$ python -q
>>> import numpy as np
>>> import numpy.linalg as la
>>> np.set_printoptions(suppress=True, linewidth=100)
>>> rnd = lambda a: np.round(a, 2) + 0
>>> W2 = np.sign(np.array([[0, 2, 2, 2], [1, 1, 0, -2], [-1, 2, -2, -2], [2, 2, 1, 0]]))
>>> A2 = (np.tril(W2, -1) + np.eye(4)) @ (np.triu(W2, 1) + np.eye(4))
>>> w = np.array([0, 1, 0, 1])
>>> W0 = np.rint(A2 * w @ la.inv(A2)) + 0
>>> W0
array([[-5.,  1., -2.,  2.],
       [-6.,  2., -2.,  2.],
       [ 6.,  0.,  3., -3.],
       [-6.,  2., -2.,  2.]])
>>> rnd(la.det(W0))
np.float64(0.0)
>>> rnd(np.abs(la.eigvals(W0)).max())
np.float64(1.0)
>>> W0 @ W0
array([[-5.,  1., -2.,  2.],
       [-6.,  2., -2.,  2.],
       [ 6.,  0.,  3., -3.],
       [-6.,  2., -2.,  2.]])
>>> np.allclose(W0, W0.T)
False
>>> np.allclose(W0 @ W0.T, W0.T @ W0)
False
>>> rnd(la.matrix_power(W0, 4))
array([[-5.,  1., -2.,  2.],
       [-6.,  2., -2.,  2.],
       [ 6.,  0.,  3., -3.],
       [-6.,  2., -2.,  2.]])
>>> feats = np.load("out17.npy")
>>> rnd(feats)
array([[ 8.67, -2.13, -4.51],
       [-0.37,  6.63,  7.48],
       [-5.  , -6.38, -5.86],
       [ 7.78,  5.07,  3.71],
       [-0.52,  6.61,  7.49],
       [-1.22,  6.48,  7.52],
       [-5.73, -6.14, -5.42],
       [ 7.9 , -3.03, -5.33],
       [-9.71, -2.39, -0.26],
       [-5.42,  4.92,  6.81],
       [-7.23,  3.66,  5.86],
       [-8.69,  2.1 ,  4.48],
       [-4.14, -6.57, -6.29],
       [ 9.66,  2.55,  0.45],
       [-8.94,  1.73,  4.14],
       [-7.  ,  3.85,  6.01],
       [ 8.45, -2.41, -4.78]])
>>> lab = feats[:, 0] > np.median(feats[:, 0])
>>> f = feats[lab].mean(axis=0) - feats[~lab].mean(axis=0)
>>> np.argsort(-np.abs(f).round(6), kind="stable")
array([0, 1, 2])
>>> lab.astype(int)
array([1, 1, 0, 1, 1, 1, 0, 1, 0, 0, 0, 0, 0, 1, 0, 0, 1])
>>> ((feats - feats.mean(axis=0)) @ f > 0).astype(int)
array([1, 1, 0, 1, 1, 1, 0, 1, 0, 0, 0, 0, 0, 1, 0, 0, 1])
>>> rnd(f)
array([11.92,  3.05,  0.45])
>>> (((feats - feats.mean(axis=0)) @ f > 0) == lab).mean()
np.float64(1.0)
>>> A2 = feats / la.norm(feats, axis=1)
Traceback (most recent call last):
  File "<python-input-24>", line 1, in <module>
    A2 = feats / la.norm(feats, axis=1)
         ~~~~~~^~~~~~~~~~~~~~~~~~~~~~~~
ValueError: operands could not be broadcast together with shapes (17,3) (17,) 
>>> A2 = feats / la.norm(feats, axis=1, keepdims=True)
>>> C2 = A2 @ A2.T
>>> np.argwhere(np.triu(np.abs(C2) > 0.95, 1))
array([[ 0,  7],
       [ 0, 10],
       [ 0, 11],
       [ 0, 14],
       [ 0, 15],
       [ 0, 16],
       [ 1,  4],
       [ 1,  5],
       [ 2,  6],
       [ 2, 12],
       [ 3,  6],
       [ 4,  5],
       [ 6, 12],
       [ 7, 10],
       [ 7, 11],
       [ 7, 14],
       [ 7, 15],
       [ 7, 16],
       [ 8, 13],
       [ 9, 10],
       [ 9, 15],
       [10, 11],
       [10, 14],
       [10, 15],
       [10, 16],
       [11, 14],
       [11, 15],
       [11, 16],
       [14, 16],
       [15, 16]])
>>> F = np.array([[5, 1, 0, 0], [4, 2, 0, 0], [0, 0, 5, 1], [0, 0, 4, 2]])
>>> A2 = W0 / la.norm(W0, axis=1, keepdims=True)
>>> C2 = A2 @ A2.T
>>> (np.abs(C2) > 0.9).astype(int)
array([[1, 1, 1, 1],
       [1, 1, 1, 1],
       [1, 1, 1, 1],
       [1, 1, 1, 1]])
>>> rnd(C2)
array([[ 1.  ,  0.99, -0.98,  0.99],
       [ 0.99,  1.  , -0.94,  1.  ],
       [-0.98, -0.94,  1.  , -0.94],
       [ 0.99,  1.  , -0.94,  1.  ]])
>>> np.argwhere(np.triu(np.abs(C2) > 0.95, 1))
array([[0, 1],
       [0, 2],
       [0, 3],
       [1, 3]])
>>> rnd(la.norm(A2, axis=1))
array([1., 1., 1., 1.])
>>> [round(float(x), 2) for x in la.svd(C2, compute_uv=False)[:3]]
[3.92, 0.08, 0.0]
>>> la.matrix_rank(C2, rtol=0.1)
np.int64(1)
>>> f = np.array([1, 3])
>>> np.correlate(F[1], F[0], "full")
array([ 0,  0,  4, 22, 10,  0,  0])
>>> W = np.array([[3, -1, 2, 3], [2, 2, -3, 1], [-3, 1, 1, -2], [-2, -2, -1, 3]])
>>> c = np.array([2, -9, 1, 8])
>>> hid = np.maximum(F @ W + c, 0)
>>> (hid > 0).astype(int)
array([[1, 0, 1, 1],
       [1, 0, 1, 1],
       [0, 0, 1, 1],
       [0, 0, 1, 1]])
>>> (hid > 0).mean(axis=0)
array([0.5, 0. , 1. , 1. ])
>>> W2 = np.array([[1, 3, 0], [1, 1, 0], [0, 3, 2], [3, 0, 3]])
>>> (hid @ W2).round(6).argmax(axis=1)
array([0, 0, 1, 2])
>>> hid @ W2
array([[91, 81, 88],
       [84, 63, 72],
       [ 3, 15, 13],
       [18,  9, 24]])
>>> J = np.loadtxt("block4.csv", delimiter=",")
>>> J
array([[-3.02, -4.02,  2.93,  3.04],
       [-1.98, -2.05,  1.95,  1.93],
       [-1.06, -5.89,  3.01,  4.09],
       [ 0.01,  2.05,  0.02,  0.04],
       [-0.01,  2.  , -1.94, -3.03]])
>>> rnd(feats @ la.pinv(feats) @ feats)
array([[ 8.67, -2.13, -4.51],
       [-0.37,  6.63,  7.48],
       [-5.  , -6.38, -5.86],
       [ 7.78,  5.07,  3.71],
       [-0.52,  6.61,  7.49],
       [-1.22,  6.48,  7.52],
       [-5.73, -6.14, -5.42],
       [ 7.9 , -3.03, -5.33],
       [-9.71, -2.39, -0.26],
       [-5.42,  4.92,  6.81],
       [-7.23,  3.66,  5.86],
       [-8.69,  2.1 ,  4.48],
       [-4.14, -6.57, -6.29],
       [ 9.66,  2.55,  0.45],
       [-8.94,  1.73,  4.14],
       [-7.  ,  3.85,  6.01],
       [ 8.45, -2.41, -4.78]])
>>> A2 = np.array([[9, -5], [-3, 0], [1, 9], [0, 4]])
>>> rnd(np.einsum("ij,ij->i", J, J))
array([43.11, 15.65, 61.6 ,  4.2 , 16.94])
>>> rnd(np.einsum("ik,kj->ji", J, A2))
array([[-12.19,  -9.72,  11.14,  -6.04,  -8.03],
       [ 53.63,  35.17,  48.75,   0.29, -29.53]])
>>> cen = feats - feats.mean(axis=0)
>>> Uu, sig, VT = la.svd(cen, full_matrices=False)
>>> (np.sign(Uu[:, 0]) == np.sign(Uu[0, 0])).astype(int)
array([1, 0, 1, 1, 0, 0, 1, 1, 0, 0, 0, 0, 1, 1, 0, 0, 1])
>>> np.searchsorted(np.cumsum(sig ** 2) / (sig ** 2).sum(), 0.9) + 1
np.int64(2)
>>> rnd(sig)
array([30.82, 26.14,  0.  ])
>>> np.abs(Uu[:, 0]).argmax()
np.int64(7)
>>> P = J @ la.solve(J.T @ J, J.T)
>>> rnd(la.eigvalsh(P))
array([0., 1., 1., 1., 1.])
>>> x0 = np.array([2, -5, 0, -5])
>>> rhs = J @ x0
>>> rnd(la.lstsq(J, rhs)[0])
array([ 2., -5.,  0., -5.])
>>> rnd(rhs)
array([ -1.14,  -3.36,   6.88, -10.43,   5.13])
>>> rng = np.random.default_rng(81)
>>> rhs = rhs + 0.02 * rng.normal(size=5)
>>> rnd(rhs)
array([ -1.13,  -3.34,   6.87, -10.42,   5.15])
>>> c, *_ = la.lstsq(J, rhs)
>>> rnd(la.norm(rhs - J @ c))
np.float64(0.01)
>>> c.round()
array([ 2., -5.,  0., -5.])
>>> rnd(J.T @ (rhs - J @ c))
array([0., 0., 0., 0.])
>>> mat = np.load("data.npy")
>>> mat
array([[2, 0, 1, 0],
       [2, 0, 2, 3],
       [2, 0, 2, 3],
       [1, 1, 0, 2],
       [2, 0, 2, 3]])
>>> Uu, sig, VT = la.svd(mat)
>>> V = VT[:(sig > 1e-8).sum()]
>>> x0 = mat[0] + -3 * mat[1] + rng.integers(2) * np.eye(4)[0]
>>> x0
array([-4.,  0., -5., -9.])
>>> np.allclose(V.T @ V @ x0, x0)
True
>>> rnd(np.diag(V.T @ V))
array([0.91, 0.5 , 0.63, 0.96])
>>> x0 = np.array([2, 2, 0, 0])
>>> (mat @ x0).argmax()
np.int64(0)
>>> mat @ x0
array([4, 4, 4, 4, 4])
>>> la.norm(mat @ x0) <= la.norm(mat, 2) * la.norm(x0) + 1e-9
np.True_
